>>> import numpy as np
>>> np.set_printoptions(precision=3, suppress=True, linewidth=200, sign=" ")
>>> rnd = lambda a: np.round(a, 3) + 0
>>> feats = np.loadtxt("test13.csv", delimiter=",")
>>> feats
array([[ 1.341,  3.762,  0.755, -1.743],
       [ 0.155, -3.836, -0.529,  1.854],
       [-0.706, -1.452, -1.059, -3.566],
       [ 3.576, -2.749,  1.024,  0.515],
       [ 1.335, -0.911,  1.697, -4.692],
       [-2.511,  0.311,  2.158, -1.667],
       [-0.067, -2.248, -1.241, -0.107],
       [-3.2  , -1.756, -1.621, -1.7  ],
       [-1.122,  1.074,  2.408,  1.26 ],
       [ 0.522, -1.348,  2.392, -3.865],
       [-0.218, -0.202,  2.711,  2.448],
       [ 2.168,  2.277, -1.734, -3.751],
       [ 1.062,  0.132,  1.571,  3.676],
       [-0.879,  1.264,  1.999, -5.118],
       [-1.025,  0.767, -4.375, -2.312],
       [-4.644, -1.53 , -3.46 ,  3.655],
       [-2.142,  2.169, -0.945,  2.495],
       [ 1.493, -1.308,  0.398,  3.992],
       [-2.462, -0.827,  1.477, -4.455],
       [-2.498,  0.   , -1.942,  0.457],
       [-0.665, -0.205,  0.866, -2.246],
       [ 1.499, -1.477,  1.65 , -1.454],
       [ 3.244, -3.039, -1.855, -2.621],
       [ 2.44 ,  2.125,  0.085,  2.669],
       [ 3.893,  1.565, -0.457,  3.299],
       [ 1.606,  0.142, -1.499, -0.102],
       [-4.047, -1.208, -3.397,  0.648]])
>>> proj = feats @ np.linalg.solve(feats.T @ feats, feats.T)
>>> rnd(np.linalg.eigvalsh(proj))
array([ 0.,  0.,  0.,  0.,  0.,  0.,  0.,  0.,  0.,  0.,  0.,  0.,  0.,  0.,  0.,  0.,  0.,  0.,  0.,  0.,  0.,  0.,  0.,  1.,  1.,  1.,  1.])
>>> np.allclose(proj @ proj, proj)
True
>>> np.trace(proj)
np.float64(4.0)
>>> cent = feats[[24, 3]].astype(float)
>>> for _ in range(5):
...     labels = np.linalg.norm(feats[:, None] - cent, axis=-1).argmin(axis=1)
...     cent = np.array([feats[labels == j].mean(axis=0) for j in range(2)])
... 
>>> labels
array([ 1,  0,  1,  0,  1,  1,  1,  1,  0,  1,  0,  1,  0,  1,  1,  0,  0,  0,  1,  1,  1,  1,  1,  0,  0,  1,  1])
>>> rnd(cent[1] - cent[0])
array([-0.823, -0.094, -0.618, -4.839])
>>> np.bincount(labels)
array([ 10,  17])
>>> out = feats / np.linalg.norm(feats, axis=1, keepdims=True)
>>> C2 = out @ out.T
>>> rnd(np.linalg.norm(out, axis=1))
array([ 1.,  1.,  1.,  1.,  1.,  1.,  1.,  1.,  1.,  1.,  1.,  1.,  1.,  1.,  1.,  1.,  1.,  1.,  1.,  1.,  1.,  1.,  1.,  1.,  1.,  1.,  1.])
>>> vec = np.array([0, 0, 1, 2])
>>> rhs = feats @ vec
>>> rnd(np.linalg.solve(feats.T @ feats, feats.T @ rhs))
array([ 0.,  0.,  1.,  2.])
>>> rnd(np.linalg.lstsq(feats, rhs)[0])
array([ 0.,  0.,  1.,  2.])
>>> rng = np.random.default_rng(8328)
>>> rhs = rhs + 0.05 * rng.normal(size=27)
>>> rnd(rhs)
array([-2.743,  3.035, -8.263,  2.099, -7.712, -1.187, -1.47 , -4.983,  4.911, -5.374,  7.523, -9.203,  8.965, -8.222, -8.876,  3.849,  4.065,  8.357, -7.409, -1.005, -3.608, -1.256, -7.095,  5.356,
        6.169, -1.65 , -2.131])
>>> b, *_ = np.linalg.lstsq(feats, rhs)
>>> rnd(np.linalg.norm(rhs - feats @ b))
np.float64(0.228)
>>> b.round()
array([ 0.,  0.,  1.,  2.])
>>> C2 = np.cov(feats, rowvar=False)
>>> rnd(feats.std(axis=0))
array([ 2.249,  1.771,  1.942,  2.796])
>>> np.argsort(-feats.std(axis=0).round(6), kind="stable")
array([ 3,  0,  2,  1])
>>> rnd(C2)
array([[ 5.25 ,  0.275,  1.208,  0.167],
       [ 0.275,  3.256,  0.368,  0.07 ],
       [ 1.208,  0.368,  3.915, -0.735],
       [ 0.167,  0.07 , -0.735,  8.12 ]])
>>> rnd(np.corrcoef(feats.T))
array([[ 1.   ,  0.067,  0.266,  0.026],
       [ 0.067,  1.   ,  0.103,  0.014],
       [ 0.266,  0.103,  1.   , -0.13 ],
       [ 0.026,  0.014, -0.13 ,  1.   ]])
>>> rnd(np.corrcoef(feats[:, 2], feats[:, 0])[0, 1])
np.float64(0.266)
>>> np.argwhere(np.triu(np.abs(np.corrcoef(feats.T)) > 0.8, 1))
array([], shape=(0, 2), dtype=int64)
